% python3 -q
>>> import numpy as np
>>> import numpy.linalg as la
>>> np.set_printoptions(precision=2, suppress=True, linewidth=120, floatmode="fixed")
>>> A = np.load("a.npy")
>>> A
array([[1, 0, 0, 2, 1, 2],
       [0, 0, 1, 1, 1, 1],
       [2, 1, 2, 0, 1, 2],
       [0, 1, 1, 1, 0, 1],
       [0, 1, 2, 1, 1, 1],
       [1, 1, 1, 1, 0, 0]])
>>> O, r_ = la.qr(A)
>>> np.round(O @ r_, 2) + 0
array([[1.00, 0.00, 0.00, 2.00, 1.00, 2.00],
       [0.00, 0.00, 1.00, 1.00, 1.00, 1.00],
       [2.00, 1.00, 2.00, 0.00, 1.00, 2.00],
       [0.00, 1.00, 1.00, 1.00, 0.00, 1.00],
       [0.00, 1.00, 2.00, 1.00, 1.00, 1.00],
       [1.00, 1.00, 1.00, 1.00, 0.00, 0.00]])
>>> np.round(O.T @ O, 2) + 0
array([[1.00, 0.00, 0.00, 0.00, 0.00, 0.00],
       [0.00, 1.00, 0.00, 0.00, 0.00, 0.00],
       [0.00, 0.00, 1.00, 0.00, 0.00, 0.00],
       [0.00, 0.00, 0.00, 1.00, 0.00, 0.00],
       [0.00, 0.00, 0.00, 0.00, 1.00, 0.00],
       [0.00, 0.00, 0.00, 0.00, 0.00, 1.00]])
>>> round(abs(r_[0, 0]), 2), np.round(la.norm(A[:, 0]), 2)
(np.float64(2.45), np.float64(2.45))
>>> f = np.array([2, 6, 9])
>>> np.convolve(A[0], f)
array([ 2,  6,  9,  4, 14, 28, 21, 18])
>>> np.cross(A[0, :3], A[5, :3])
array([ 0, -1,  1])
>>> x0 = np.array([-5, 5, 8, 7, 7, -6])
>>> target = A @ x0
>>> beta, lr = np.zeros(6), 1 / la.norm(A, 2) ** 2
>>> for i in range(60):
...     beta -= lr * A.T @ (A @ beta - target)
...     if i % 10 == 0: print(i, round(la.norm(A @ beta - target), 2))
... 
0 21.58
10 7.98
20 4.29
30 3.19
40 2.61
50 2.19
>>> print(round(float(la.cond(A)), 2))
37.87
>>> x0 = np.array([3, -1, -1, -2, 0, 0])
>>> target = A @ x0
>>> print(target)
[-1 -3  3 -4 -5 -1]
>>> la.solve(A.T, A[3])
array([ 0.00,  0.00,  0.00,  1.00,  0.00, -0.00])
>>> print(np.round(la.solve(A, target), 2) + 0)
[ 3.00 -1.00 -1.00 -2.00  0.00  0.00]
>>> np.round(la.solve(A, 4 * target), 2) + 0
array([12.00, -4.00, -4.00, -8.00,  0.00,  0.00])
>>> M2 = np.array([[-3, -3, 0, 2],
...     [3, 0, -3, 1],
...     [-1, -3, 2, 2],
...     [3, 2, 3, -1],
...     [0, -1, -3, -3],
...     [-2, 2, -1, -3],
...     [2, -3, 1, 3],
...     [3, 3, 3, -1]])
>>> basis = np.array([[1, 5, 1, -5, 6, -2],
...     [-6, 2, -5, -8, 0, -7],
...     [-9, 3, 0, -7, 4, -3],
...     [-3, -7, 8, 1, 8, 1]])
>>> rng = np.random.default_rng(50)
>>> feats = M2 @ basis + 0.05 * rng.normal(size=(8, 6))
>>> feats
array([[  9.02, -35.02,  28.03,  40.93,  -1.92,  28.99],
       [ 27.03,  -0.96,  11.01,   7.01,  13.93,   3.99],
       [ -7.03, -19.00,  29.87,  16.92,  17.99,  19.01],
       [-33.01,  34.94, -15.03, -53.02,  21.85, -30.04],
       [ 41.96,   9.97, -18.98,  25.94, -35.98,  13.02],
       [  4.02,  12.01, -35.95,  -1.90, -40.01, -10.04],
       [  2.02, -13.90,  41.00,   9.99,  39.97,  16.95],
       [-39.05,  37.14, -20.04, -61.06,  21.99, -36.96]])
>>> Uu, sigma, VT = la.svd(feats)
>>> np.argmax(sigma[:-1] / (sigma[1:] + 1e-6)) + 1
np.int64(4)
>>> M2 = Uu[:, :4] @ np.diag(sigma[:4]) @ VT[:4]
>>> print(round(la.norm(feats - M2, 2), 2), round(sigma[4], 2))
0.15 0.15
>>> np.round(la.norm(feats - M2) / la.norm(feats), 2)
np.float64(0.0)
>>> la.matrix_rank(feats, rtol=0.05)
np.int64(4)
